In [1]: import numpy as np

In [2]: from numpy import linalg as LA

In [3]: np.set_printoptions(precision=3, suppress=True, linewidth=200)

In [4]: rd = lambda a: np.round(a, 3) + 0

In [5]: X = np.load("block10.npy")

In [6]: X
Out[6]: 
array([[ 4,  4, -4,  4, -6],
       [ 4,  4, -4,  4, -6],
       [ 4,  4, -4,  4, -6],
       [ 2,  2, -2,  2, -3],
       [ 4,  4, -4,  4, -6],
       [ 4,  4, -4,  4, -6],
       [ 4,  4, -4,  4, -6],
       [-4, -4,  4, -4,  6],
       [ 2,  2, -2,  2, -3]])

In [7]: u = np.array([7, -9, -7])

In [8]: np.convolve(X[8], u)
Out[8]: array([ 14,  -4, -46,  18, -25,  13,  21])

In [9]: np.abs(np.diag(LA.qr(X)[1])) > 1e-9
Out[9]: array([ True, False, False, False, False])

In [10]: M = np.loadtxt("dump.csv", delimiter=",")

In [11]: M
Out[11]: 
array([[ 1.,  1.,  1.,  1., -1., -1., -1., -1.],
       [ 1.,  1., -1., -1., -1., -1.,  1.,  1.],
       [ 1., -1., -1.,  1.,  1., -1., -1.,  1.]])

In [12]: M.sum(axis=0)
Out[12]: array([ 3.,  1., -1.,  1., -1., -3., -1.,  1.])

In [13]: LA.matrix_rank(M)
Out[13]: np.int64(3)

In [14]: M.shape
Out[14]: (3, 8)

In [15]: rd(M.mean(axis=0))
Out[15]: array([ 1.   ,  0.333, -0.333,  0.333, -0.333, -1.   , -0.333,  0.333])

In [16]: M - M[0]
Out[16]: 
array([[ 0.,  0.,  0.,  0.,  0.,  0.,  0.,  0.],
       [ 0.,  0., -2., -2.,  0.,  0.,  2.,  2.],
       [ 0., -2., -2.,  0.,  2.,  0.,  0.,  2.]])

In [17]: np.abs(M).max()
Out[17]: np.float64(1.0)

In [18]: np.count_nonzero(M)
Out[18]: np.int64(24)

In [19]: u, g = M[0], M[2]

In [20]: u @ u
Out[20]: np.float64(8.0)

In [21]: u @ g
Out[21]: np.float64(0.0)

In [22]: pr = (u @ g) / (u @ u) * u

In [23]: np.outer(u, g)
Out[23]: 
array([[ 1., -1., -1.,  1.,  1., -1., -1.,  1.],
       [ 1., -1., -1.,  1.,  1., -1., -1.,  1.],
       [ 1., -1., -1.,  1.,  1., -1., -1.,  1.],
       [ 1., -1., -1.,  1.,  1., -1., -1.,  1.],
       [-1.,  1.,  1., -1., -1.,  1.,  1., -1.],
       [-1.,  1.,  1., -1., -1.,  1.,  1., -1.],
       [-1.,  1.,  1., -1., -1.,  1.,  1., -1.],
       [-1.,  1.,  1., -1., -1.,  1.,  1., -1.]])

In [24]: (g - pr) @ u
Out[24]: np.float64(0.0)

In [25]: rng = np.random.default_rng(602)

In [26]: A2 = M + rng.integers(-2, 3, (3, 2)) @ rng.integers(-2, 3, (2, 8))

In [27]: A2
Out[27]: 
array([[-1.,  1., -1.,  4., -5., -3.,  1., -5.],
       [ 5.,  1.,  1., -3.,  5.,  1., -1.,  5.],
       [ 5., -1.,  1., -1.,  7.,  1., -3.,  5.]])

In [28]: A2 - M
Out[28]: 
array([[-2.,  0., -2.,  3., -4., -2.,  2., -4.],
       [ 4.,  0.,  2., -2.,  6.,  2., -2.,  4.],
       [ 4.,  0.,  2., -2.,  6.,  2., -2.,  4.]])

In [29]: U, s, VT = LA.svd(M, full_matrices=False)

In [30]: np.allclose(U * s @ VT, M)
Out[30]: True

In [31]: rd(np.sqrt((s ** 2).sum())), rd(LA.norm(M))
Out[31]: (np.float64(4.899), np.float64(4.899))

In [32]: rd(s)
Out[32]: array([2.828, 2.828, 2.828])

In [33]: rd(U.T @ U)
Out[33]: 
array([[1., 0., 0.],
       [0., 1., 0.],
       [0., 0., 1.]])

In [34]: E = np.load("layer11.npy")

In [35]: rd(E)
Out[35]: 
array([[-0.227, -0.651, -1.124, -0.334,  1.018, -0.418,  0.89 , -0.381],
       [ 0.568, -0.617, -0.581, -0.187, -1.542, -0.4  ,  0.218, -0.583],
       [ 0.171,  1.036, -0.068,  0.866,  0.184, -1.169, -0.087, -0.858],
       [ 1.251,  0.406, -0.987,  0.058,  0.224, -0.039, -0.445,  1.022],
       [ 0.682,  0.694,  0.673, -1.427,  0.118, -0.316,  0.657, -0.131],
       [-0.114, -0.873,  0.524, -0.294,  0.179, -1.397, -0.719,  0.602],
       [ 0.853, -0.569,  0.223, -0.16 ,  0.642,  0.494, -0.965, -1.135],
       [-0.909,  0.625, -0.802, -0.975, -0.208, -0.018, -1.037, -0.262]])

In [36]: labels = rng.permutation(8)

In [37]: A2 = E[:, labels] * rng.choice([-1, 1], 8)

In [38]: rd(A2)
Out[38]: 
array([[-0.89 ,  1.124, -0.381, -1.018, -0.227,  0.651,  0.418, -0.334],
       [-0.218,  0.581, -0.583,  1.542,  0.568,  0.617,  0.4  , -0.187],
       [ 0.087,  0.068, -0.858, -0.184,  0.171, -1.036,  1.169,  0.866],
       [ 0.445,  0.987,  1.022, -0.224,  1.251, -0.406,  0.039,  0.058],
       [-0.657, -0.673, -0.131, -0.118,  0.682, -0.694,  0.316, -1.427],
       [ 0.719, -0.524,  0.602, -0.179, -0.114,  0.873,  1.397, -0.294],
       [ 0.965, -0.223, -1.135, -0.642,  0.853,  0.569, -0.494, -0.16 ],
       [ 1.037,  0.802, -0.262,  0.208, -0.909, -0.625,  0.018, -0.975]])

In [39]: U, _, VT = LA.svd(E.T @ A2)

In [40]: labels
Out[40]: array([6, 2, 7, 4, 0, 1, 5, 3])

In [41]: rd(U @ VT)
Out[41]: 
array([[ 0.,  0.,  0.,  0.,  1.,  0.,  0.,  0.],
       [ 0.,  0.,  0.,  0.,  0., -1.,  0.,  0.],
       [ 0., -1.,  0.,  0.,  0.,  0.,  0.,  0.],
       [ 0.,  0.,  0.,  0.,  0.,  0.,  0.,  1.],
       [ 0.,  0.,  0., -1.,  0.,  0.,  0.,  0.],
       [ 0.,  0.,  0.,  0.,  0.,  0., -1.,  0.],
       [-1.,  0.,  0.,  0.,  0.,  0.,  0.,  0.],
       [ 0.,  0.,  1.,  0.,  0.,  0.,  0.,  0.]])

In [42]: u = np.array([-2, -2])

In [43]: rd(np.polyval(u, E[3]))
Out[43]: array([-4.501, -2.812, -0.026, -2.115, -2.448, -1.921, -1.11 , -4.044])

In [44]: rd(np.cross(E[3, :3], E[5, :3]))
Out[44]: array([-0.649, -0.543, -1.045])

In [45]: A = np.loadtxt("sample12.csv", delimiter=",")

In [46]: rd(A)
Out[46]: 
array([[0.5  , 0.5  , 0.   , 0.   , 0.   , 0.   , 0.   , 0.   ],
       [0.2  , 0.4  , 0.   , 0.   , 0.   , 0.2  , 0.2  , 0.   ],
       [0.25 , 0.   , 0.25 , 0.   , 0.25 , 0.   , 0.   , 0.25 ],
       [0.   , 0.   , 0.333, 0.333, 0.   , 0.   , 0.333, 0.   ],
       [0.25 , 0.   , 0.25 , 0.   , 0.25 , 0.   , 0.   , 0.25 ],
       [0.   , 0.   , 0.5  , 0.   , 0.   , 0.5  , 0.   , 0.   ],
       [0.333, 0.   , 0.333, 0.   , 0.   , 0.   , 0.333, 0.   ],
       [0.   , 0.25 , 0.25 , 0.   , 0.   , 0.   , 0.25 , 0.25 ]])

In [47]: U, s, VT = LA.svd(A)

In [48]: evecs = VT[:(s > 1e-8).sum()]

In [49]: x = A[1] + 5 * A[0] + rng.integers(2) * np.eye(8)[4]

In [50]: x
Out[50]: array([2.7, 2.9, 0. , 0. , 0. , 0.2, 0.2, 0. ])

In [51]: rd(evecs.T @ evecs)
Out[51]: 
array([[ 0.923,  0.077,  0.077, -0.077,  0.154, -0.077,  0.   , -0.154],
       [ 0.077,  0.923, -0.077,  0.077, -0.154,  0.077,  0.   ,  0.154],
       [ 0.077, -0.077,  0.923,  0.077, -0.154,  0.077,  0.   ,  0.154],
       [-0.077,  0.077,  0.077,  0.923,  0.154, -0.077,  0.   , -0.154],
       [ 0.154, -0.154, -0.154,  0.154,  0.692,  0.154,  0.   ,  0.308],
       [-0.077,  0.077,  0.077, -0.077,  0.154,  0.923,  0.   , -0.154],
       [ 0.   ,  0.   ,  0.   ,  0.   ,  0.   ,  0.   ,  1.   ,  0.   ],
       [-0.154,  0.154,  0.154, -0.154,  0.308, -0.154,  0.   ,  0.692]])

In [52]: rd(np.diag(evecs.T @ evecs))
Out[52]: array([0.923, 0.923, 0.923, 0.923, 0.692, 0.923, 1.   , 0.692])

In [53]: LA.lstsq(A[:-1].T, A[-1])[2]
Out[53]: np.int32(6)

In [54]: mat = np.load("test10.npy")

In [55]: mat
Out[55]: 
array([[ 1,  1, -1, -1, -1, -1,  1,  1],
       [ 1, -1,  1, -1,  1, -1,  1, -1],
       [ 1,  1,  1,  1, -1, -1, -1, -1]])

In [56]: blk = np.stack([mat, 4 * mat, mat[::-1]])

In [57]: LA.matrix_rank(blk.reshape(3, -1))
Out[57]: np.int64(2)

In [58]: blk.sum(axis=0)
Out[58]: 
array([[ 6,  6, -4, -4, -6, -6,  4,  4],
       [ 6, -6,  6, -6,  6, -6,  6, -6],
       [ 6,  6,  4,  4, -6, -6, -4, -4]])

In [59]: np.einsum("bij,cij->bc", blk, blk)
Out[59]: 
array([[ 24,  96,   8],
       [ 96, 384,  32],
       [  8,  32,  24]])

In [60]: LA.matrix_rank(blk)
Out[60]: array([3, 3, 3])

In [61]: LA.matrix_rank(mat)
Out[61]: np.int64(3)

In [62]: mat.sum(axis=1)
Out[62]: array([0, 0, 0])

In [63]: np.unravel_index(np.abs(mat).argmax(), mat.shape)
Out[63]: (np.int64(0), np.int64(0))

In [64]: mat[:, 8]
IndexError: index 8 is out of bounds for axis 1 with size 8


In [65]: np.count_nonzero(mat)
Out[65]: np.int64(24)

In [66]: rd(LA.norm(mat))
Out[66]: np.float64(4.899)

In [67]: U, s, VT = LA.svd(mat, full_matrices=False)

In [68]: s / s[0]
Out[68]: array([1., 1., 1.])

In [69]: rd(np.sqrt((s ** 2).sum())), rd(LA.norm(mat))
Out[69]: (np.float64(4.899), np.float64(4.899))

In [70]: rd(U.T @ mat @ VT.T)
Out[70]: 
array([[2.828, 0.   , 0.   ],
       [0.   , 2.828, 0.   ],
       [0.   , 0.   , 2.828]])

In [71]: rd(s)
Out[71]: array([2.828, 2.828, 2.828])

In [72]: rd(U.T @ U)
Out[72]: 
array([[1., 0., 0.],
       [0., 1., 0.],
       [0., 0., 1.]])

In [73]: def softmax(z):
    ...:     e = np.exp(z - z.max(axis=-1, keepdims=True))
    ...:     return e / e.sum(axis=-1, keepdims=True)
    ...: 

In [74]: rd(softmax(mat[0] + -1))
Out[74]: array([0.22, 0.22, 0.03, 0.03, 0.03, 0.03, 0.22, 0.22])

In [75]: rd(softmax(mat[0]))
Out[75]: array([0.22, 0.22, 0.03, 0.03, 0.03, 0.03, 0.22, 0.22])

In [76]: S = mat @ mat.T / np.sqrt(8)

In [77]: softmax(S).round(6).argmax(axis=1)
Out[77]: array([0, 1, 2])

In [78]: rd(softmax(S)[0] @ mat)
Out[78]: array([ 1.   ,  0.894, -0.789, -0.894, -0.894, -1.   ,  0.894,  0.789])

In [79]: rd(softmax(S + np.triu(np.full(S.shape, -np.inf), 1)))
Out[79]: 
array([[1.   , 0.   , 0.   ],
       [0.056, 0.944, 0.   ],
       [0.053, 0.053, 0.894]])

In [80]: rd(softmax(S))
Out[80]: 
array([[0.894, 0.053, 0.053],
       [0.053, 0.894, 0.053],
       [0.053, 0.053, 0.894]])

In [81]: K = np.load("m.npy")

In [82]: K
Out[82]: 
array([[ 0.,  1.,  0.,  0.,  0.,  0.],
       [-1.,  0.,  0.,  0.,  0.,  0.],
       [ 0.,  0.,  1.,  0.,  0.,  0.],
       [ 0.,  0.,  0.,  1.,  0.,  0.],
       [ 0.,  0.,  0.,  0.,  1.,  0.],
       [ 0.,  0.,  0.,  0.,  0.,  1.]])

In [83]: labels = rng.permutation(6)

In [84]: labels
Out[84]: array([1, 5, 2, 3, 0, 4])

In [85]: A2 = K[labels][:, labels]

In [86]: A2
Out[86]: 
array([[ 0.,  0.,  0.,  0., -1.,  0.],
       [ 0.,  1.,  0.,  0.,  0.,  0.],
       [ 0.,  0.,  1.,  0.,  0.,  0.],
       [ 0.,  0.,  0.,  1.,  0.,  0.],
       [ 1.,  0.,  0.,  0.,  0.,  0.],
       [ 0.,  0.,  0.,  0.,  0.,  1.]])

In [87]: np.allclose(A2, K)
Out[87]: False

In [88]: W0 = np.loadtxt("data.csv", delimiter=",")

In [89]: W0
Out[89]: 
array([[0., 1., 1., 0.],
       [1., 0., 1., 1.],
       [1., 1., 0., 0.],
       [0., 1., 0., 0.]])

In [90]: rd(softmax(10 * X[7]))
Out[90]: array([0., 0., 0., 0., 1.])

In [91]: rd(softmax(X[7]))
Out[91]: array([0.   , 0.   , 0.119, 0.   , 0.881])

In [92]: S = X @ X.T / np.sqrt(5)

In [93]: softmax(S).round(6).argmax(axis=1)
Out[93]: array([0, 0, 0, 0, 0, 0, 0, 7, 0])

In [94]: softmax(S)[7] @ X
Out[94]: array([-4., -4.,  4., -4.,  6.])

In [95]: rd(softmax(S))
Out[95]: 
array([[0.167, 0.167, 0.167, 0.   , 0.167, 0.167, 0.167, 0.   , 0.   ],
       [0.167, 0.167, 0.167, 0.   , 0.167, 0.167, 0.167, 0.   , 0.   ],
       [0.167, 0.167, 0.167, 0.   , 0.167, 0.167, 0.167, 0.   , 0.   ],
       [0.167, 0.167, 0.167, 0.   , 0.167, 0.167, 0.167, 0.   , 0.   ],
       [0.167, 0.167, 0.167, 0.   , 0.167, 0.167, 0.167, 0.   , 0.   ],
       [0.167, 0.167, 0.167, 0.   , 0.167, 0.167, 0.167, 0.   , 0.   ],
       [0.167, 0.167, 0.167, 0.   , 0.167, 0.167, 0.167, 0.   , 0.   ],
       [0.   , 0.   , 0.   , 0.   , 0.   , 0.   , 0.   , 1.   , 0.   ],
       [0.167, 0.167, 0.167, 0.   , 0.167, 0.167, 0.167, 0.   , 0.   ]])
